>>> import numpy as np
>>> from numpy import linalg as LA
>>> np.set_printoptions(precision=1, suppress=True, linewidth=160, legacy="1.25")
>>> data = np.load("dump.npy")
>>> data
array([[  6.,  -4.,  -6.,  -2.],
       [  0.,   0.,  -4.,   0.],
       [  0.,   0.,   2.,   0.],
       [ 12.,  -8., -10.,  -4.]])
>>> rank = LA.matrix_rank(data)
>>> rank
2
>>> null = LA.svd(data)[2][rank:].T
>>> LA.matrix_rank(data.T @ data), LA.matrix_rank(data @ data.T)
(2, 2)
>>> null.shape
(4, 2)
>>> [int(LA.matrix_rank(data[:i])) for i in range(1, len(data) + 1)]
[1, 2, 2, 2]
>>> [int(LA.matrix_rank(np.delete(data, i, axis=0))) for i in range(4)]
[2, 2, 2, 2]
>>> arr = np.loadtxt("data.csv", delimiter=",")
>>> arr
array([[0., 0., 0.],
       [0., 0., 2.],
       [0., 0., 0.],
       [0., 0., 5.],
       [0., 0., 2.],
       [3., 0., 0.],
       [0., 0., 3.],
       [3., 0., 0.],
       [0., 0., 0.],
       [0., 0., 0.],
       [0., 0., 3.],
       [0., 0., 3.],
       [0., 0., 3.],
       [0., 0., 2.]])
>>> rank = LA.matrix_rank(arr)
>>> rank
2
>>> null = LA.svd(arr)[2][rank:].T
>>> LA.matrix_rank(arr.T @ arr), LA.matrix_rank(arr @ arr.T)
(2, 2)
>>> arr @ null
array([[0.],
       [0.],
       [0.],
       [0.],
       [0.],
       [0.],
       [0.],
       [0.],
       [0.],
       [0.],
       [0.],
       [0.],
       [0.],
       [0.]])
>>> null @ null.T
array([[0., 0., 0.],
       [0., 1., 0.],
       [0., 0., 0.]])
>>> [int(LA.matrix_rank(arr[:i])) for i in range(1, len(arr) + 1)]
[0, 1, 1, 1, 1, 2, 2, 2, 2, 2, 2, 2, 2, 2]
>>> W = np.array([[5, 4, 9], [2, 6, 4], [7, 4, 9]])
>>> coef = np.array([-9, -8, -6])
>>> act = np.maximum(arr @ W + coef, 0)
>>> (act > 0).astype(int)
array([[0, 0, 0],
       [1, 0, 1],
       [0, 0, 0],
       [1, 1, 1],
       [1, 0, 1],
       [1, 1, 1],
       [1, 1, 1],
       [1, 1, 1],
       [0, 0, 0],
       [0, 0, 0],
       [1, 1, 1],
       [1, 1, 1],
       [1, 1, 1],
       [1, 0, 1]])
>>> LA.matrix_rank(act)
3
>>> Z = np.array([[1, -1], [1, 2], [-2, 2]])
>>> act @ Z
array([[  0.,   0.],
       [-19.,  19.],
       [  0.,   0.],
       [-40.,  76.],
       [-19.,  19.],
       [-32.,  44.],
       [-26.,  38.],
       [-32.,  44.],
       [  0.,   0.],
       [  0.,   0.],
       [-26.,  38.],
       [-26.,  38.],
       [-26.,  38.],
       [-19.,  19.]])
>>> np.unique(arr.round(6), axis=0).shape
(5, 3)
>>> np.allclose(arr[:-1].T @ LA.lstsq(arr[:-1].T, arr[-1])[0], arr[-1])
True
>>> arr @ LA.pinv(arr) @ arr
array([[0., 0., 0.],
       [0., 0., 2.],
       [0., 0., 0.],
       [0., 0., 5.],
       [0., 0., 2.],
       [3., 0., 0.],
       [0., 0., 3.],
       [3., 0., 0.],
       [0., 0., 0.],
       [0., 0., 0.],
       [0., 0., 3.],
       [0., 0., 3.],
       [0., 0., 3.],
       [0., 0., 2.]])
>>> np.abs(np.diag(LA.qr(arr)[1])) > 1e-9
array([ True, False,  True])
>>> LA.lstsq(arr[:-1].T, arr[-1])[2]
2
>>> t = np.radians(135)
>>> r_ = np.eye(3)
>>> r_[0, 0] = r_[1, 1] = np.cos(t)
>>> r_[0, 1], r_[1, 0] = -np.sin(t), np.sin(t)
>>> r_
array([[-0.7, -0.7,  0. ],
       [ 0.7, -0.7,  0. ],
       [ 0. ,  0. ,  1. ]])
>>> other = arr @ r_.T
>>> np.allclose(arr @ arr.T, other @ other.T)
True
>>> np.allclose(LA.norm(arr, axis=1), LA.norm(other, axis=1))
True
>>> np.abs(other - arr).max(axis=0)
array([5.1, 2.1, 0. ])
>>> other
array([[ 0. ,  0. ,  0. ],
       [ 0. ,  0. ,  2. ],
       [ 0. ,  0. ,  0. ],
       [ 0. ,  0. ,  5. ],
       [ 0. ,  0. ,  2. ],
       [-2.1,  2.1,  0. ],
       [ 0. ,  0. ,  3. ],
       [-2.1,  2.1,  0. ],
       [ 0. ,  0. ,  0. ],
       [ 0. ,  0. ,  0. ],
       [ 0. ,  0. ,  3. ],
       [ 0. ,  0. ,  3. ],
       [ 0. ,  0. ,  3. ],
       [ 0. ,  0. ,  2. ]])
>>> G = arr.T @ arr
>>> np.trace(G), (arr ** 2).sum()
(91.0, 91.0)
>>> G
array([[18.,  0.,  0.],
       [ 0.,  0.,  0.],
       [ 0.,  0., 73.]])
>>> np.diag(G)
array([18.,  0., 73.])
>>> mat = np.load("mat.npy")
>>> mat.round(1) + 0
array([[-0.1, -0.4,  0.4, -0.1,  0. ,  0.3,  0.3,  0. ,  0.2, -0.4,  0.5],
       [ 0.2, -0.1,  0. ,  0.2,  0.2,  0.2,  0.6, -0.4, -0.3,  0.5,  0. ],
       [-0.2, -0.1, -0.5,  0. , -0.3, -0.1,  0.5, -0.1,  0.3, -0.2, -0.4],
       [ 0.2,  0.4,  0.5, -0.2,  0. , -0.4,  0.2, -0.5,  0.3, -0.1, -0.2],
       [-0.2,  0.1,  0.1,  0.8, -0.4, -0.3,  0. , -0.1,  0. , -0.1,  0.3],
       [ 0.3, -0.5, -0.1,  0.3,  0.1,  0. , -0.4, -0.3,  0.5,  0.1, -0.1],
       [ 0.2, -0.4,  0.3,  0. , -0.5,  0.1, -0.1,  0. , -0.4, -0.1, -0.5],
       [-0.1,  0.1, -0.1, -0.3, -0.6,  0.3, -0.2, -0.3,  0.1,  0.4,  0.3],
       [ 0.2, -0.4, -0.1, -0.3, -0.2, -0.7,  0.1,  0.2, -0.2,  0.2,  0.3],
       [ 0. ,  0. , -0.4, -0.1,  0.1,  0. , -0.2, -0.5, -0.4, -0.5,  0.2],
       [ 0.8,  0.2, -0.2,  0.1, -0.3,  0.2,  0.1,  0.3,  0.1, -0.2,  0.2]])
>>> np.round((mat - mat.T) / 2, 1) + 0
array([[ 0. , -0.3,  0.3, -0.2,  0.1,  0. ,  0.1,  0. ,  0. , -0.2, -0.2],
       [ 0.3,  0. ,  0. , -0.1,  0. ,  0.4,  0.5, -0.3,  0. ,  0.2, -0.1],
       [-0.3,  0. ,  0. , -0.3, -0.2,  0. ,  0.1,  0. ,  0.2,  0.1, -0.1],
       [ 0.2,  0.1,  0.3,  0. , -0.4, -0.3,  0.1, -0.1,  0.3,  0. , -0.1],
       [-0.1,  0. ,  0.2,  0.4,  0. , -0.2,  0.3,  0.2,  0.1, -0.1,  0.3],
       [ 0. , -0.4,  0. ,  0.3,  0.2,  0. , -0.2, -0.3,  0.6,  0.1, -0.1],
       [-0.1, -0.5, -0.1, -0.1, -0.3,  0.2,  0. ,  0.1, -0.3,  0.1, -0.3],
       [ 0. ,  0.3,  0. ,  0.1, -0.2,  0.3, -0.1,  0. ,  0. ,  0.5,  0. ],
       [ 0. ,  0. , -0.2, -0.3, -0.1, -0.6,  0.3,  0. ,  0. ,  0.3,  0.1],
       [ 0.2, -0.2, -0.1,  0. ,  0.1, -0.1, -0.1, -0.5, -0.3,  0. ,  0.2],
       [ 0.2,  0.1,  0.1,  0.1, -0.3,  0.1,  0.3,  0. , -0.1, -0.2,  0. ]])
>>> np.allclose(mat @ mat.T, mat.T @ mat)
True
>>> np.round(mat @ mat, 1) + 0
array([[ 0.4, -0.3, -0.2,  0.1, -0.5, -0.1,  0. ,  0.4,  0.4, -0.1, -0.3],
       [ 0.1, -0.2,  0.3,  0.3,  0. ,  0.1, -0.2, -0.4, -0.2, -0.7, -0.3],
       [ 0. , -0.3,  0.4, -0.3,  0. , -0.2, -0.4,  0.2, -0.4,  0.3, -0.3],
       [-0.2, -0.3,  0. ,  0. ,  0.1, -0.1,  0.8,  0.3, -0.4, -0.2, -0.2],
       [ 0.5,  0.5,  0.2, -0.4,  0.1, -0.2,  0.3, -0.1,  0. ,  0. , -0.4],
       [-0.1,  0. ,  0.2, -0.2,  0.2, -0.7, -0.1,  0.2,  0.2, -0.4,  0.4],
       [-0.5, -0.1,  0. , -0.4,  0.3,  0.3, -0.1,  0. ,  0.5, -0.2, -0.4],
       [ 0.5, -0.3, -0.5, -0.2,  0.6,  0.1, -0.2,  0.1, -0.1, -0.1,  0. ],
       [-0.1,  0.4,  0. , -0.3, -0.3,  0.4, -0.1,  0.5, -0.3, -0.4,  0.2],
       [ 0.1,  0.2,  0.4,  0.5,  0.4,  0.2,  0. ,  0.5,  0.2,  0.1,  0. ],
       [ 0.3, -0.4,  0.5, -0.3, -0.1,  0.4,  0.2, -0.1,  0.2,  0. ,  0.4]])
>>> np.round((mat + mat.T) / 2, 1) + 0
array([[-0.1, -0.1,  0.1,  0.1, -0.1,  0.3,  0.2, -0.1,  0.2, -0.2,  0.6],
       [-0.1, -0.1, -0.1,  0.3,  0.2, -0.2,  0.1, -0.1, -0.4,  0.2,  0.1],
       [ 0.1, -0.1, -0.5,  0.2, -0.1, -0.1,  0.4, -0.1,  0.1, -0.3, -0.3],
       [ 0.1,  0.3,  0.2, -0.2,  0.4,  0. ,  0.1, -0.4,  0. , -0.1,  0. ],
       [-0.1,  0.2, -0.1,  0.4, -0.4, -0.1, -0.2, -0.4, -0.1,  0. ,  0. ],
       [ 0.3, -0.2, -0.1,  0. , -0.1,  0. , -0.1,  0. , -0.1,  0. ,  0. ],
       [ 0.2,  0.1,  0.4,  0.1, -0.2, -0.1, -0.1, -0.1, -0.2, -0.2, -0.2],
       [-0.1, -0.1, -0.1, -0.4, -0.4,  0. , -0.1, -0.3,  0.1,  0. ,  0.3],
       [ 0.2, -0.4,  0.1,  0. , -0.1, -0.1, -0.2,  0.1, -0.2, -0.1,  0.2],
       [-0.2,  0.2, -0.3, -0.1,  0. ,  0. , -0.2,  0. , -0.1, -0.5,  0. ],
       [ 0.6,  0.1, -0.3,  0. ,  0. ,  0. , -0.2,  0.3,  0.2,  0. ,  0.2]])
>>> r0 = np.array([9, 5, 6])
>>> np.convolve(mat[5], r0)
array([ 2.4, -3.4, -2.4, -1.4,  1.9,  2. , -2.7, -5. ,  0.8,  1.6,  2.7,  0.1, -0.6])
>>> np.round(np.correlate(mat[5], mat[0], "full"), 1) + 0
array([ 0.1, -0.4,  0.2,  0.1,  0. , -0.1, -0.4,  0. ,  0.6, -0.5,  0. ,  0. ,  0. ,  0.2, -0.1, -0.1,  0.4, -0.1, -0.1,  0. ,  0. ])
>>> np.cross(mat[5, :3], mat[0, :3])
array([-0.3, -0.1, -0.2])
>>> rng = np.random.default_rng(13)
>>> other = mat + rng.integers(-2, 3, (11, 2)) @ rng.integers(-2, 3, (2, 11))
>>> other.round(1) + 0
array([[-0.1,  7.6,  0.4, -0.1,  6. ,  0.3, -1.7,  2. ,  0.2, -2.4,  6.5],
       [ 0.2,  7.9,  0. ,  0.2,  6.2,  0.2, -1.4,  1.6, -0.3, -1.5,  6. ],
       [-0.2, -0.1, -8.5,  8. ,  1.7, -0.1,  2.5, -6.1, -3.7, -2.2, -2.4],
       [ 0.2,  2.4,  6.5, -6.2,  0. , -0.4, -1.8,  4.5,  3.3,  0.9,  2.8],
       [-0.2, -7.9,  0.1,  0.8, -6.4, -0.3,  2. , -2.1,  0. ,  1.9, -5.7],
       [ 0.3,  5.5, -2.1,  2.3,  5.1,  0. , -1.4, -0.3, -0.5, -1.9,  3.9],
       [ 0.2,  3.6,  0.3,  0. ,  2.5,  0.1, -1.1,  1. , -0.4, -1.1,  2.5],
       [-0.1, -1.9,  5.9, -6.3, -3.6,  0.3, -1.2,  3.7,  3.1,  2.4,  0.3],
       [ 0.2,  7.6, -0.1, -0.3,  5.8, -0.7, -1.9,  2.2, -0.2, -1.8,  6.3],
       [ 0. ,  0. , -8.4,  7.9,  2.1,  0. ,  1.8, -6.5, -4.4, -2.5, -1.8],
       [ 0.8,  2.2,  5.8, -5.9, -0.3,  0.2, -1.9,  5.3,  3.1,  0.8,  3.2]])
>>> LA.matrix_rank(other - mat, tol=1e-8)
2
>>> other - mat
array([[ 0.,  8.,  0.,  0.,  6.,  0., -2.,  2.,  0., -2.,  6.],
       [ 0.,  8.,  0.,  0.,  6.,  0., -2.,  2.,  0., -2.,  6.],
       [ 0.,  0., -8.,  8.,  2.,  0.,  2., -6., -4., -2., -2.],
       [ 0.,  2.,  6., -6.,  0.,  0., -2.,  5.,  3.,  1.,  3.],
       [ 0., -8.,  0.,  0., -6.,  0.,  2., -2.,  0.,  2., -6.],
       [ 0.,  6., -2.,  2.,  5.,  0., -1.,  0., -1., -2.,  4.],
       [ 0.,  4.,  0.,  0.,  3.,  0., -1.,  1.,  0., -1.,  3.],
       [ 0., -2.,  6., -6., -3.,  0., -1.,  4.,  3.,  2.,  0.],
       [ 0.,  8.,  0.,  0.,  6.,  0., -2.,  2.,  0., -2.,  6.],
       [ 0.,  0., -8.,  8.,  2.,  0.,  2., -6., -4., -2., -2.],
       [ 0.,  2.,  6., -6.,  0.,  0., -2.,  5.,  3.,  1.,  3.]])
